$ python3 -q
>>> import numpy as np
>>> from numpy import linalg as LA
>>> np.set_printoptions(precision=2, suppress=True, linewidth=100)
>>> def tidy(a):
...     return np.round(a, 2) + 0
... 
>>> J = np.array([[0, 0, 0, 0, 0, 0],
...     [0, 0, 0, 0, 0, 0],
...     [0, 0, 0, 0, 0, 0],
...     [2, 6, 6, 4, 2, 0],
...     [1, 3, 3, 2, 1, 0]])
>>> M2 = np.array([[-3, -2, 2],
...     [3, 1, -3],
...     [3, 1, 3],
...     [2, 0, -1],
...     [1, 0, -3],
...     [2, 0, 2]])
>>> print(M2.T @ J.T)
[[ 0  0  0 40 20]
 [ 0  0  0  8  4]
 [ 0  0  0 -6 -3]]
>>> print(np.einsum("ik,kj->ji", J, M2))
[[ 0  0  0 40 20]
 [ 0  0  0  8  4]
 [ 0  0  0 -6 -3]]
>>> print(np.einsum("ij->j", J))
[3 9 9 6 3 0]
>>> print(J.reshape(2, -1))
[[0 0 0 0 0 0 0 0 0 0 0 0 0 0 0]
 [0 0 0 2 6 6 4 2 0 1 3 3 2 1 0]]
>>> print(J.reshape(-1, 2))
[[0 0]
 [0 0]
 [0 0]
 [0 0]
 [0 0]
 [0 0]
 [0 0]
 [0 0]
 [0 0]
 [2 6]
 [6 4]
 [2 0]
 [1 3]
 [3 2]
 [1 0]]
>>> print(J.ravel(order="F"))
[0 0 0 2 1 0 0 0 6 3 0 0 0 6 3 0 0 0 4 2 0 0 0 2 1 0 0 0 0 0]
>>> T = J.reshape(5, 2, -1)
>>> print(np.einsum("ihd,jhd->hij", T, T).shape)
(2, 5, 5)
>>> print(T[:, 0])
[[0 0 0]
 [0 0 0]
 [0 0 0]
 [2 6 6]
 [1 3 3]]
>>> print(T.transpose(1, 0, 2))
[[[0 0 0]
  [0 0 0]
  [0 0 0]
  [2 6 6]
  [1 3 3]]

 [[0 0 0]
  [0 0 0]
  [0 0 0]
  [4 2 0]
  [2 1 0]]]
>>> print(T.shape)
(5, 2, 3)
>>> Uu, s, Vt = LA.svd(J)
>>> vecs = Vt[:(s > 1e-8).sum()]
>>> rng = np.random.default_rng(913)
>>> x0 = J[4] + -3 * J[0] + rng.integers(2) * np.eye(6)[5]
>>> print(x0)
[1. 3. 3. 2. 1. 0.]
>>> print(np.allclose(vecs.T @ vecs @ x0, x0))
True
>>> print(tidy(np.diag(vecs.T @ vecs)))
[0.04 0.38 0.37 0.17 0.04 0.  ]
>>> Uu, s, Vt = LA.svd(J)
>>> print(np.argmax(s[:-1] / (s[1:] + 1e-6)) + 1)
1
>>> M2 = Uu[:, :1] @ np.diag(s[:1]) @ Vt[:1]
>>> print(tidy(LA.norm(J - M2) / LA.norm(J)))
0.0
>>> print(LA.matrix_rank(J, rtol=0.05))
1
>>> print(tidy(np.abs(J - M2).max()))
0.0
>>> print(tidy(LA.norm(J - M2, 2)), tidy(s[1]))
0.0 0.0
>>> data = np.loadtxt("case0.csv", delimiter=",")
>>> print(data)
[[ 5.  5.  6.  6.]
 [-4. -6.  2.  2.]
 [ 8. -1. -2.  7.]
 [ 9. -4.  4.  9.]]
>>> x0 = np.array([1, -1, 1, 2])
>>> rhs = data @ x0
>>> print(rhs)
[18.  8. 21. 35.]
>>> print(tidy(LA.solve(data, rhs + data[:, 1])))
[1. 0. 1. 2.]
>>> K = np.load("layer11.npy")
>>> print(K)
[[-7 -2 -7 -2]
 [ 5 -5  5 -5]
 [-7 -2 -7 -2]
 [ 5 -5  5 -5]]
>>> print(LA.matrix_rank(K, rtol=0.1))
2
>>> M2 = K[0, 0] * K[1:] - np.outer(K[1:, 0], K[0])
>>> print(M2)
[[ 0 45  0 45]
 [ 0  0  0  0]
 [ 0 45  0 45]]
>>> print(tidy(K[:, 0] / K[0, 0]))
[ 1.   -0.71  1.   -0.71]
>>> rk = LA.matrix_rank(K)
>>> print(rk)
2
>>> null = LA.svd(K)[2][rk:].T
>>> print([int(LA.matrix_rank(K[:i])) for i in range(1, len(K) + 1)])
[1, 2, 2, 2]
>>> print(np.allclose(K @ null, 0))
True
>>> print(LA.matrix_rank(K.T @ K), LA.matrix_rank(K @ K.T))
2 2
>>> print(null.shape)
(4, 2)
>>> print(tidy(null @ null.T))
[[ 0.5  0.  -0.5  0. ]
 [ 0.   0.5  0.  -0.5]
 [-0.5  0.   0.5  0. ]
 [ 0.  -0.5  0.   0.5]]
>>> M2 = K / LA.norm(K, axis=1, keepdims=True)
>>> C2 = M2 @ M2.T
>>> print((np.abs(C2) > 0.9).astype(int))
[[1 0 1 0]
 [0 1 0 1]
 [1 0 1 0]
 [0 1 0 1]]
>>> W0 = np.array([[0, 11, 5, 13, 7, 5],
...     [11, 16, 8, 3, 2, 13],
...     [5, 8, 10, 1, 2, 8],
...     [13, 3, 1, 0, 6, 8],
...     [7, 2, 2, 6, 14, 2],
...     [5, 13, 8, 8, 2, 12]])
>>> evals, vecs = LA.eigh(W0)
>>> print((evals > 1e-8).sum(), (evals < -1e-8).sum())
5 1
>>> print(tidy(LA.eigvalsh(W0 @ W0)))
[   0.16    8.22   32.15  232.17  259.34 1779.95]
>>> print(tidy(vecs.T @ vecs))
[[1. 0. 0. 0. 0. 0.]
 [0. 1. 0. 0. 0. 0.]
 [0. 0. 1. 0. 0. 0.]
 [0. 0. 0. 1. 0. 0.]
 [0. 0. 0. 0. 1. 0.]
 [0. 0. 0. 0. 0. 1.]]
